$ python -q
>>> import numpy as np
>>> np.set_printoptions(suppress=True, linewidth=100)
>>> mat = np.diag(5 * np.array([0, 2, 1])) + np.array([[2, 3, 3], [1, 2, 0], [0, -2, 2]])
>>> mat
array([[ 2,  3,  3],
       [ 1, 12,  0],
       [ 0, -2,  7]])
>>> np.einsum("ij,ji->", mat, mat)
np.int64(203)
>>> np.round(np.linalg.eigvals(mat), 1)
array([ 1.6, 12.2,  7.2])
>>> np.round(np.poly(mat), 1)
array([   1.,  -21.,  119., -141.])
>>> np.round(np.linalg.eigvals(mat).sum().real, 1)
np.float64(21.0)
>>> x0 = np.array([-2, -1, 2])
>>> h1 = np.maximum(mat @ x0, 0)
>>> np.maximum(mat @ (3 * x0), 0)
array([ 0,  0, 48])
>>> E = np.array([[0, 0, 1], [1, 0, 0], [0, 1, 0]])
>>> np.linalg.matrix_power(E, 2)
array([[0, 1, 0],
       [0, 0, 1],
       [1, 0, 0]])
>>> np.linalg.matrix_power(E, 100)
array([[0, 0, 1],
       [1, 0, 0],
       [0, 1, 0]])
>>> np.round(np.sort(np.abs(np.linalg.eigvals(E)))[::-1], 1)
array([1., 1., 1.])
>>> pr = np.eye(3)[2]
>>> for _ in range(7):
...     pr = pr @ E
...     print(pr.round(1))
... 
[0. 1. 0.]
[1. 0. 0.]
[0. 0. 1.]
[0. 1. 0.]
[1. 0. 0.]
[0. 0. 1.]
[0. 1. 0.]
>>> x0 = np.array([2, 0, -3])
>>> rhs = mat @ x0
>>> rhs
array([ -5,   2, -21])
>>> np.round(np.linalg.solve(mat.T, mat[1]), 1) + 0
array([0., 1., 0.])
>>> m1 = np.load("block14.npy")
>>> m1.round(1)
array([[ 0.3,  0.2, -0.4],
       [ 0.2,  0.1, -0.3],
       [-0.4, -0.3,  0.6]])
>>> m1[:, 3]
Traceback (most recent call last):
  File "<python-input-23>", line 1, in <module>
    m1[:, 3]
    ~~^^^^^^
IndexError: index 3 is out of bounds for axis 1 with size 3
>>> round(np.linalg.norm(m1), 1)
np.float64(1.0)
>>> np.round(m1.sum(axis=1), 1) + 0
array([ 0.1,  0. , -0.1])
>>> m1.shape
(3, 3)
>>> np.count_nonzero(m1)
np.int64(9)
>>> A = np.array([[1.0, 0.5, 0.2], [0.5, 1.0, 0.5], [0.2, 0.5, 1.0]])
>>> # equal to its transpose
>>> rng = np.random.default_rng(32643)
>>> idx = rng.permutation(3)
>>> out = A[:, idx] * rng.choice([-1, 1], 3)
>>> out
array([[-1. , -0.2,  0.5],
       [-0.5, -0.5,  1. ],
       [-0.2, -1. ,  0.5]])
>>> Uu, _, VT = np.linalg.svd(A.T @ out)
>>> np.round(Uu @ VT, 1) + 0
array([[-1.,  0.,  0.],
       [ 0.,  0.,  1.],
       [ 0., -1.,  0.]])
>>> round(float(np.trace(np.linalg.pinv(m1) @ m1)), 1)
1.0
>>> np.abs(np.diag(np.linalg.qr(m1)[1])) > 1e-9
array([ True, False, False])
>>> np.round(m1 @ np.linalg.pinv(m1) @ m1, 1)
array([[ 0.3,  0.2, -0.4],
       [ 0.2,  0.1, -0.3],
       [-0.4, -0.3,  0.6]])
>>> np.linalg.lstsq(m1[:-1].T, m1[-1])[2]
np.int32(1)
>>> idx = rng.permutation(3)
>>> idx
array([2, 0, 1])
>>> out = A[idx][:, idx]
>>> np.trace(out)
np.float64(3.0)
>>> out
array([[1. , 0.2, 0.5],
       [0.2, 1. , 0.5],
       [0.5, 0.5, 1. ]])
>>> np.allclose(out, A)
False
>>> np.diag(out)
array([1., 1., 1.])
>>> np.count_nonzero(A)
np.int64(9)
>>> np.zeros(3, 3)
Traceback (most recent call last):
  File "<python-input-48>", line 1, in <module>
    np.zeros(3, 3)
    ~~~~~~~~^^^^^^
TypeError: Cannot interpret '3' as a data type
>>> A.shape
(3, 3)
>>> np.round(A.mean(axis=0), 1)
array([0.6, 0.7, 0.6])
>>> np.diff(A, axis=0)
array([[-0.5,  0.5,  0.3],
       [-0.3, -0.5,  0.5]])
>>> np.abs(A).max()
np.float64(1.0)
>>> A - A[0]
array([[ 0. ,  0. ,  0. ],
       [-0.5,  0.5,  0.3],
       [-0.8,  0. ,  0.8]])
>>> np.round(np.linalg.svd(A, compute_uv=False), 1)
array([1.8, 0.8, 0.4])
>>> evals, vecs = np.linalg.eigh(A)
>>> x0 = np.array([-5, -2, 5])
>>> np.abs(A).sum(axis=1).max(), round(float(np.abs(evals).max()), 1)
(np.float64(2.0), 1.8)
>>> (np.sign(vecs[:, -1].round(6)) == np.sign(vecs[0, -1].round(6))).astype(int)
array([1, 1, 1])
>>> x0 @ A @ x0
np.float64(44.0)
>>> np.round(vecs * np.sqrt(evals) @ vecs.T, 1)
array([[1. , 0.3, 0.1],
       [0.3, 0.9, 0.3],
       [0.1, 0.3, 1. ]])
>>> np.round(x0 @ A @ x0 / (x0 @ x0), 1), round(evals[0], 1), round(evals[-1], 1)
(np.float64(0.8), np.float64(0.4), np.float64(1.8))
>>> np.round(np.linalg.eigvalsh(A[1:, 1:]), 1)
array([0.5, 1.5])
>>> X = np.array([[1, -2, 2], [-6, 5, 7], [2, -1, -3], [2, -1, -3]])
>>> x0 = np.array([0, 9, 8])
>>> rhs = X @ x0
>>> np.round(np.linalg.pinv(X) @ X, 1) + 0
array([[1., 0., 0.],
       [0., 1., 0.],
       [0., 0., 1.]])
>>> try:
...     np.linalg.solve(X, rhs)
... except np.linalg.LinAlgError as e:
...     print("failed:", e)
... 
failed: Last 2 dimensions of the array must be square
>>> rhs = rhs + 0.3 * rng.normal(size=4)
>>> rhs.round(1)
array([ -2.1, 101. , -33.4, -33.3])
>>> coef, *_ = np.linalg.lstsq(X, rhs)
>>> round(np.linalg.norm(rhs - X @ coef), 1)
np.float64(0.1)
>>> coef.round(1)
array([-1.2,  8.1,  7.6])
>>> [round(float(np.linalg.norm(np.linalg.solve(X.T @ X + lam * np.eye(3), X.T @ rhs))), 2) for lam in (0, 1, 10, 100)]
[11.19, 9.51, 8.9, 5.51]
>>> coef.round()
array([-1.,  8.,  8.])
>>> out = np.c_[X[:, :2] @ np.array([[0, -2], [-1, -3]]), np.array([1, 1, 0, 3])]
>>> out
array([[ 2,  4,  1],
       [-5, -3,  1],
       [ 1, -1,  0],
       [ 1, -1,  3]])
>>> np.linalg.matrix_rank(np.c_[X, out])
np.int64(4)
>>> np.round(np.linalg.norm(np.linalg.qr(X)[0].T @ out, axis=0) ** 2 / ((out ** 2).sum(axis=0) + 1e-12), 1)
array([1. , 1. , 0.6])
>>> np.round(np.linalg.lstsq(X, out[:, 0])[0], 1) + 0
array([ 0., -1.,  0.])
>>> np.linalg.matrix_rank(out)
np.int64(3)
